>>> import numpy as np
>>> np.set_printoptions(precision=2, suppress=True, linewidth=120)
>>> X = np.load("case0.npy")
>>> X
array([[-2, -1, -2, -3,  0, -3,  0,  0,  2,  0],
       [ 3, -2, -2,  0,  1, -1, -1, -2,  1,  1],
       [-3,  0, -2,  2, -3,  3, -1,  0,  2, -3],
       [-3, -3, -3,  0,  3,  0, -2, -3,  2,  0],
       [ 3,  0, -1, -2, -1,  0,  0,  2,  1,  2],
       [ 2, -2, -2, -1,  1,  0,  2, -3, -1,  0],
       [-2,  3, -2,  2, -2,  0, -2, -1,  1,  0],
       [-1, -3,  1, -1, -2,  1,  2,  3, -2,  0],
       [-1,  3,  1,  0,  1,  3, -2,  2,  2,  3],
       [-3,  2, -2, -3, -2,  2,  0,  2,  2, -1]])
>>> other = X / np.linalg.norm(X, axis=1, keepdims=True)
>>> gram = other @ other.T
>>> print(np.argwhere(np.triu(np.abs(gram) > 0.95, 1)))
[]
>>> print(np.linalg.norm(other, axis=1))
[1. 1. 1. 1. 1. 1. 1. 1. 1. 1.]
>>> rng = np.random.default_rng(167805)
>>> lab = rng.permutation(10)
>>> other = X[:, lab] * rng.choice([-1, 1], 10)
>>> print(other)
[[-3  0  2  2  0 -2  0  0 -1 -3]
 [ 0 -1  2 -3 -1 -1 -2 -1 -2 -1]
 [ 2  3  2  3  3 -2  0 -1  0  3]
 [ 0 -3  3  3  0 -2 -3 -2 -3  0]
 [-2  1  1 -3 -2 -1  2  0  0  0]
 [-1 -1  2 -2  0  1 -3  2 -2  0]
 [ 2  2  2  2  0 -1 -1 -2  3  0]
 [-1  2 -1  1  0  2  3  2 -3  1]
 [ 0 -1 -1  1 -3 -2  2 -2  3  3]
 [-3  2  2  3  1 -2  2  0  2  2]]
>>> Uu, _, vt = np.linalg.svd(X.T @ other)
>>> print(np.round(np.linalg.lstsq(X, other)[0], 2) + 0)
[[ 0.  0.  0. -1.  0.  0.  0.  0.  0.  0.]
 [ 0.  0.  0.  0.  0.  0.  0.  0.  1.  0.]
 [ 0.  0. -1.  0.  0.  0.  0.  0.  0.  0.]
 [ 1.  0.  0.  0.  0.  0.  0.  0.  0.  0.]
 [ 0. -1.  0.  0.  0.  0.  0.  0.  0.  0.]
 [ 0.  0.  0.  0.  0.  0.  0.  0.  0.  1.]
 [ 0.  0.  0.  0.  0.  0.  0.  1.  0.  0.]
 [ 0.  0.  0.  0.  0.  0.  1.  0.  0.  0.]
 [ 0.  0.  0.  0.  0. -1.  0.  0.  0.  0.]
 [ 0.  0.  0.  0. -1.  0.  0.  0.  0.  0.]]
>>> lab
array([3, 4, 2, 0, 9, 8, 7, 6, 1, 5])
>>> x = np.array([0, 2, 3, 0, 3, 0, 2, 2, 0, 2])
>>> y = X @ x
>>> beta, lr = np.zeros(10), 1 / np.linalg.norm(X, 2) ** 2
>>> for i in range(5):
...     beta -= lr * X.T @ (X @ beta - y)
...     if i % 1 == 0: print(i, round(np.linalg.norm(X @ beta - y), 2))
... 
0 17.08
1 11.39
2 8.55
3 6.68
4 5.36
>>> beta
array([ 0.56,  1.56,  2.97, -0.57,  1.72,  0.1 ,  0.2 ,  1.67, -0.82,  1.91])
>>> other = X + rng.integers(-2, 3, (10, 9)) @ rng.integers(-2, 3, (9, 10))
>>> other
array([[ 10,  -7,  -3, -11,  -5,  -5,   5,   4,  -6,   4],
       [ 14,  -4,  -7,  -6,   6,  -8,   9,   0,   5,  11],
       [ -2,  -5,  -2,  -1,  11,  -7,  10, -17,   1,   1],
       [  4,   2,  -3,  -3,   0,  -1,   2,   7,   1,  -4],
       [  1,  -2,   1,   1,  -5,   7,  -7,   9,   7,   2],
       [  0,   1,  -4,   1,   5,  -4,   7, -10,   6,  -4],
       [  2, -11,   6,  -8,  10,  -2,   3,   1, -11,   7],
       [ -2,   7,  -4,  -2, -10,   2,   2,   9,   0,   4],
       [-14,   2,   5,   6,   6,   8,  -4,  -2,   7,   7],
       [ -9,  -1,   0,   6,  -5,  11,  -9,   8,   7,   0]])
>>> np.abs(other - X).sum(axis=1)
array([55, 62, 66, 38, 40, 40, 76, 38, 49, 53])
>>> other - X
array([[ 12,  -6,  -1,  -8,  -5,  -2,   5,   4,  -8,   4],
       [ 11,  -2,  -5,  -6,   5,  -7,  10,   2,   4,  10],
       [  1,  -5,   0,  -3,  14, -10,  11, -17,  -1,   4],
       [  7,   5,   0,  -3,  -3,  -1,   4,  10,  -1,  -4],
       [ -2,  -2,   2,   3,  -4,   7,  -7,   7,   6,   0],
       [ -2,   3,  -2,   2,   4,  -4,   5,  -7,   7,  -4],
       [  4, -14,   8, -10,  12,  -2,   5,   2, -12,   7],
       [ -1,  10,  -5,  -1,  -8,   1,   0,   6,   2,   4],
       [-13,  -1,   4,   6,   5,   5,  -2,  -4,   5,   4],
       [ -6,  -3,   2,   9,  -3,   9,  -9,   6,   5,   1]])
>>> lab = rng.permutation(10)
>>> lab
array([5, 9, 7, 4, 8, 2, 0, 3, 1, 6])
>>> other = X[lab][:, lab]
>>> np.sort(np.abs(np.linalg.eigvals(other)))
array([0.95, 1.62, 1.62, 3.42, 3.42, 4.36, 4.36, 5.74, 5.74, 6.98])
>>> np.round(np.linalg.det(other), 2), np.round(np.linalg.det(X[lab]), 2)
(np.float64(-127148.0), np.float64(127148.0))
>>> print(np.diag(other))
[ 0 -1  3 -1  2 -2 -2  0 -2 -2]
>>> np.trace(other)
np.int64(-5)
>>> other
array([[ 0,  0, -3,  1, -1, -2,  2, -1, -2,  2],
       [ 2, -1,  2, -2,  2, -2, -3, -3,  2,  0],
       [ 1,  0,  3, -2, -2,  1, -1, -1, -3,  2],
       [ 0,  2,  2, -1,  1, -1,  3, -2,  0,  0],
       [ 3,  3,  2,  1,  2,  1, -1,  0,  3, -2],
       [ 3, -3,  0, -3,  2, -2, -3,  2,  0, -1],
       [-3,  0,  0,  0,  2, -2, -2, -3, -1,  0],
       [ 0,  0, -3,  3,  2, -3, -3,  0, -3, -2],
       [-1,  1, -2,  1,  1, -2,  3,  0, -2, -1],
       [ 0,  0, -1, -2,  1, -2, -2,  2,  3, -2]])
>>> other = np.array([[0, -8, 2, -9, 4, 3],
...     [1, -4, 8, -7, -3, 6],
...     [4, 9, -1, -9, 6, 5],
...     [7, -4, 1, -8, -4, -2],
...     [1, -9, 6, -2, -8, -5],
...     [-8, 0, -2, 0, 9, -8]])
>>> J = other - other.T
>>> J
array([[  0,  -9,  -2, -16,   3,  11],
       [  9,   0,  -1,  -3,   6,   6],
       [  2,   1,   0, -10,   0,   7],
       [ 16,   3,  10,   0,  -2,  -2],
       [ -3,  -6,   0,   2,   0, -14],
       [-11,  -6,  -7,   2,  14,   0]])
>>> np.trace(J)
np.int64(0)
>>> np.allclose(J @ J.T, J.T @ J)
True
>>> assert J == J.T
Traceback (most recent call last):
  File "<python-input-37>", line 1, in <module>
    assert J == J.T
           ^^^^^^^^
ValueError: The truth value of an array with more than one element is ambiguous. Use a.any() or a.all()
>>> np.sort(np.abs(np.linalg.eigvals(J)))
array([ 3.27,  3.27, 12.77, 12.77, 27.06, 27.06])
>>> print(J @ J)
[[-471 -134 -228   75  132  -78]
 [-134 -163  -90 -110  117   14]
 [-228  -90 -154  -21  130   48]
 [  75 -110  -21 -373   38  292]
 [ 132  117  130   38 -245  -73]
 [ -78   14   48  292  -73 -406]]
>>> np.allclose(J, J.T)
False
>>> w1 = np.array([[2, -3, -3, 2, 1, -3],
...     [1, 0, -2, 1, 3, 1],
...     [0, -2, 0, 0, 1, 1],
...     [-2, -2, 1, 1, -3, -1],
...     [-3, -3, 1, 2, 1, 0],
...     [3, 2, 3, 2, 3, -3]])
>>> beta = np.array([0, -2, -3, -1, 0, -2])
>>> H = np.maximum(J @ w1 + beta, 0)
>>> (H > 0).astype(int)
array([[1, 1, 1, 1, 1, 0],
       [1, 0, 0, 1, 1, 0],
       [1, 1, 0, 1, 1, 0],
       [1, 0, 0, 1, 1, 0],
       [0, 0, 0, 0, 0, 1],
       [0, 0, 1, 1, 0, 1]])
>>> basis = np.array([[2, 2], [0, 0], [3, 2], [1, 2], [1, 3], [3, 0]])
>>> print(H @ basis)
[[256 333]
 [127 247]
 [156 276]
 [123 203]
 [123   0]
 [223 118]]
>>> (H @ basis).round(6).argmax(axis=1)
array([1, 1, 1, 1, 0, 0])
>>> M = np.loadtxt("out6.csv", delimiter=",")
>>> print(M)
[[3. 2. 1. 1. 3. 6.]
 [0. 2. 3. 0. 2. 4.]
 [0. 2. 3. 2. 2. 4.]
 [1. 3. 0. 2. 0. 0.]
 [1. 3. 3. 1. 3. 6.]
 [2. 3. 3. 2. 2. 4.]
 [1. 2. 3. 3. 0. 0.]
 [0. 0. 0. 0. 2. 4.]
 [0. 2. 1. 1. 1. 2.]
 [0. 2. 1. 2. 0. 0.]]
>>> Uu, sigma, vt = np.linalg.svd(M)
>>> np.argmax(sigma[:-1] / (sigma[1:] + 1e-6)) + 1
np.int64(5)
>>> sigma.round(2) + 0
array([16.13,  6.29,  3.37,  2.08,  1.57,  0.  ])
>>> other = Uu[:, :5] @ np.diag(sigma[:5]) @ vt[:5]
>>> np.round(np.abs(M - other).max(), 2)
np.float64(0.0)
>>> np.linalg.matrix_rank(M, rtol=0.05)
np.int64(5)
>>> print(round(np.linalg.norm(M - other) / np.linalg.norm(M), 2))
0.0
>>> other.round(2) + 0
array([[3., 2., 1., 1., 3., 6.],
       [0., 2., 3., 0., 2., 4.],
       [0., 2., 3., 2., 2., 4.],
       [1., 3., 0., 2., 0., 0.],
       [1., 3., 3., 1., 3., 6.],
       [2., 3., 3., 2., 2., 4.],
       [1., 2., 3., 3., 0., 0.],
       [0., 0., 0., 0., 2., 4.],
       [0., 2., 1., 1., 1., 2.],
       [0., 2., 1., 2., 0., 0.]])
>>> np.round(np.linalg.norm(M - other, 2), 2), np.round(sigma[5], 2)
(np.float64(0.0), np.float64(0.0))
>>> np.linalg.matrix_rank(other)
np.int64(5)
